$ python3 -q
>>> import numpy as np
>>> np.set_printoptions(suppress=True, linewidth=200)
>>> W0 = np.loadtxt("x.csv", delimiter=",")
>>> W0
array([[-1., -1.,  2.,  1., -2., -3., -1., -2.],
       [-2.,  1.,  0., -1.,  1.,  3.,  1., -1.],
       [ 0.,  2., -2., -1.,  2.,  3.,  1., -2.],
       [ 2., -1.,  0.,  0., -2.,  0.,  0.,  2.],
       [-1., -2.,  1., -2., -1.,  6., -2., -1.],
       [ 1.,  0.,  0., -2., -1.,  6., -2.,  0.],
       [ 0.,  2., -1., -2., -2.,  6.,  2., -2.],
       [-2.,  1.,  0., -1., -2.,  3.,  2.,  0.],
       [ 2., -1., -2.,  2.,  2., -6.,  0., -2.],
       [-2., -1.,  1., -1.,  2.,  3.,  2., -1.]])
>>> rank = np.linalg.matrix_rank(W0)
>>> rank
np.int64(7)
>>> null = np.linalg.svd(W0)[2][rank:].T
>>> print(np.linalg.matrix_rank(W0.T @ W0), np.linalg.matrix_rank(W0 @ W0.T))
7 7
>>> [int(np.linalg.matrix_rank(W0[:i])) for i in range(1, len(W0) + 1)]
[1, 2, 3, 4, 5, 6, 7, 7, 7, 7]
>>> np.round(null @ null.T, 2) + 0
array([[0. , 0. , 0. , 0. , 0. , 0. , 0. , 0. ],
       [0. , 0. , 0. , 0. , 0. , 0. , 0. , 0. ],
       [0. , 0. , 0. , 0. , 0. , 0. , 0. , 0. ],
       [0. , 0. , 0. , 0.9, 0. , 0.3, 0. , 0. ],
       [0. , 0. , 0. , 0. , 0. , 0. , 0. , 0. ],
       [0. , 0. , 0. , 0.3, 0. , 0.1, 0. , 0. ],
       [0. , 0. , 0. , 0. , 0. , 0. , 0. , 0. ],
       [0. , 0. , 0. , 0. , 0. , 0. , 0. , 0. ]])
>>> [int(np.linalg.matrix_rank(np.delete(W0, i, axis=0))) for i in range(10)]
[7, 7, 7, 7, 7, 7, 7, 7, 7, 7]
>>> A2 = np.array([[1, 1], [1, -1]])
>>> rng = np.random.default_rng(528542)
>>> F = np.kron(A2, np.kron(A2, A2))[rng.permutation(8)][:4]
>>> F
array([[ 1, -1,  1, -1,  1, -1,  1, -1],
       [ 1, -1, -1,  1,  1, -1, -1,  1],
       [ 1,  1,  1,  1,  1,  1,  1,  1],
       [ 1,  1, -1, -1, -1, -1,  1,  1]])
>>> A2 = np.array([[2, 0], [1, -2], [-1, 2], [0, -2], [-1, 1], [0, 1], [1, 0], [-2, -2]])
>>> np.linalg.matrix_rank(np.vstack([F, A2.T]))
np.int64(6)
>>> np.linalg.matrix_rank(F @ A2)
np.int64(2)
>>> np.einsum("ij,ij->i", F, F)
array([8, 8, 8, 8])
>>> A2 = F + rng.integers(-2, 3, (4, 2)) @ rng.integers(-2, 3, (2, 8))
>>> A2
array([[ 3, -3,  3,  1,  3, -1,  5, -5],
       [ 1, -1, -1,  1,  1, -1, -1,  1],
       [-1,  5,  3, -3,  1, -1, -1, -1],
       [-1,  3, -3, -3, -3, -1, -3,  5]])
>>> np.linalg.matrix_rank(A2 - F, tol=1e-8)
np.int64(2)
>>> A2 - F
array([[ 2, -2,  2,  2,  2,  0,  4, -4],
       [ 0,  0,  0,  0,  0,  0,  0,  0],
       [-2,  4,  2, -4,  0, -2, -2, -2],
       [-2,  2, -2, -2, -2,  0, -4,  4]])
>>> def softmax(z):
...     e = np.exp(z - z.max(axis=-1, keepdims=True))
...     return e / e.sum(axis=-1, keepdims=True)
... 
>>> np.round(softmax(10 * F[3]), 2) + 0
array([0.25, 0.25, 0.  , 0.  , 0.  , 0.  , 0.25, 0.25])
>>> np.round(softmax(F[3] + 4), 2)
array([0.22, 0.22, 0.03, 0.03, 0.03, 0.03, 0.22, 0.22])
>>> np.round(softmax(F[3]), 2)
array([0.22, 0.22, 0.03, 0.03, 0.03, 0.03, 0.22, 0.22])
>>> att = F @ F.T / np.sqrt(8)
>>> print(softmax(att).round(6).argmax(axis=1))
[0 1 2 3]
>>> np.round(softmax(att)[3] @ F, 2)
array([ 1. ,  0.8, -0.8, -0.8, -0.7, -0.9,  0.9,  0.9])
>>> W1 = np.array([[-2, -3, -3, -1],
...     [-2, 1, 0, 1],
...     [-2, -3, 0, 2],
...     [1, 3, 2, -3],
...     [-3, 2, -3, 3],
...     [-2, 1, -1, 3],
...     [-1, 3, 0, 3],
...     [-3, -2, -3, -2]])
>>> coef = np.array([0, -1, 0, 2])
>>> act = np.maximum(F @ W1 + coef, 0)
>>> act
array([[ 0,  0,  0, 10],
       [ 0,  0,  0,  0],
       [ 0,  1,  0,  8],
       [ 0,  0,  0,  0]])
>>> (act > 0).astype(int)
array([[0, 0, 0, 1],
       [0, 0, 0, 0],
       [0, 1, 0, 1],
       [0, 0, 0, 0]])
>>> C = np.array([[0, 1, 3], [3, 0, 2], [3, 4, 2], [5, 1, 3]])
>>> act @ C
array([[50, 10, 30],
       [ 0,  0,  0],
       [43,  8, 26],
       [ 0,  0,  0]])
>>> W1 @ C
array([[-23, -15, -21],
       [  8,  -1,  -1],
       [  1,   0,  -6],
       [  0,   6,   4],
       [ 12, -12,  -2],
       [ 15,  -3,   3],
       [ 24,   2,  12],
       [-25, -17, -25]])
>>> A2 = F / np.linalg.norm(F, axis=1, keepdims=True)
>>> G = A2 @ A2.T
>>> G[0].round(2) + 0
array([1., 0., 0., 0.])
>>> np.degrees(np.arccos(np.clip(G[0, 3], -1, 1)))
np.float64(90.0)
>>> np.round(np.linalg.norm(A2, axis=1), 2)
array([1., 1., 1., 1.])
>>> print(G.round(2) + 0)
[[1. 0. 0. 0.]
 [0. 1. 0. 0.]
 [0. 0. 1. 0.]
 [0. 0. 0. 1.]]
>>> (np.abs(G) > 0.9).astype(int)
array([[1, 0, 0, 0],
       [0, 1, 0, 0],
       [0, 0, 1, 0],
       [0, 0, 0, 1]])
>>> m1 = np.loadtxt("sample9.csv", delimiter=",")
>>> print(m1)
[[ 1.  0.  0.  0.]
 [-1.  1.  0.  0.]
 [ 2.  0.  1.  0.]
 [ 2.  2.  1.  1.]]
>>> idx = rng.permutation(4)
>>> A2 = m1[:, idx] * rng.choice([-1, 1], 4)
>>> print(A2)
[[ 0. -0.  1. -0.]
 [ 0. -0. -1. -1.]
 [ 1. -0.  2. -0.]
 [ 1. -1.  2. -2.]]
>>> U, _, Vt = np.linalg.svd(m1.T @ A2)
>>> np.round(U @ Vt, 2) + 0
array([[ 0.,  0.,  1.,  0.],
       [ 0.,  0.,  0., -1.],
       [ 1.,  0.,  0.,  0.],
       [ 0., -1.,  0.,  0.]])
>>> np.round(np.linalg.lstsq(m1, A2)[0], 2) + 0
array([[ 0.,  0.,  1.,  0.],
       [ 0.,  0.,  0., -1.],
       [ 1.,  0.,  0.,  0.],
       [ 0., -1.,  0.,  0.]])
>>> x = np.array([2, -3, 3, 0])
>>> y = m1 @ x
>>> y
array([ 2., -5.,  7.,  1.])
>>> np.round(np.linalg.solve(m1, y + m1[:, 3]), 2)
array([ 2., -3.,  3.,  1.])
>>> np.round(np.linalg.solve(m1, 3 * y), 2)
array([ 6., -9.,  9., -0.])
>>> np.round(np.linalg.solve(m1.T, m1[0]), 2)
array([1., 0., 0., 0.])
>>> mat = np.loadtxt("arr.csv", delimiter=",")
>>> print(mat)
[[0. 0. 1. 0. 0. 0. 0. 0.]
 [0. 1. 0. 0. 0. 0. 0. 0.]
 [0. 0. 0. 1. 0. 0. 0. 0.]
 [0. 0. 0. 0. 0. 0. 0. 1.]
 [1. 0. 0. 0. 0. 0. 0. 0.]
 [0. 0. 0. 0. 0. 0. 1. 0.]
 [0. 0. 0. 0. 0. 1. 0. 0.]
 [0. 0. 0. 0. 1. 0. 0. 0.]]
>>> U, sig, Vt = np.linalg.svd(W0)
>>> V = Vt[:(sig > 1e-8).sum()]
>>> x = W0[1] + 5 * W0[6] + rng.integers(2) * np.eye(8)[5]
>>> x
array([ -2.,  11.,  -5., -11.,  -9.,  34.,  11., -11.])
>>> np.round(np.diag(V.T @ V), 2)
array([1. , 1. , 1. , 0.1, 1. , 0.9, 1. , 1. ])
>>> np.linalg.matrix_rank(np.vstack([W0, x]))
np.int64(8)
>>> print(np.allclose(V.T @ V @ x, x))
False
>>> np.round(V.T @ V, 2) + 0
array([[ 1. ,  0. ,  0. ,  0. ,  0. ,  0. ,  0. ,  0. ],
       [ 0. ,  1. ,  0. ,  0. ,  0. ,  0. ,  0. ,  0. ],
       [ 0. ,  0. ,  1. ,  0. ,  0. ,  0. ,  0. ,  0. ],
       [ 0. ,  0. ,  0. ,  0.1,  0. , -0.3,  0. ,  0. ],
       [ 0. ,  0. ,  0. ,  0. ,  1. ,  0. ,  0. ,  0. ],
       [ 0. ,  0. ,  0. , -0.3,  0. ,  0.9,  0. ,  0. ],
       [ 0. ,  0. ,  0. ,  0. ,  0. ,  0. ,  1. ,  0. ],
       [ 0. ,  0. ,  0. ,  0. ,  0. ,  0. ,  0. ,  1. ]])
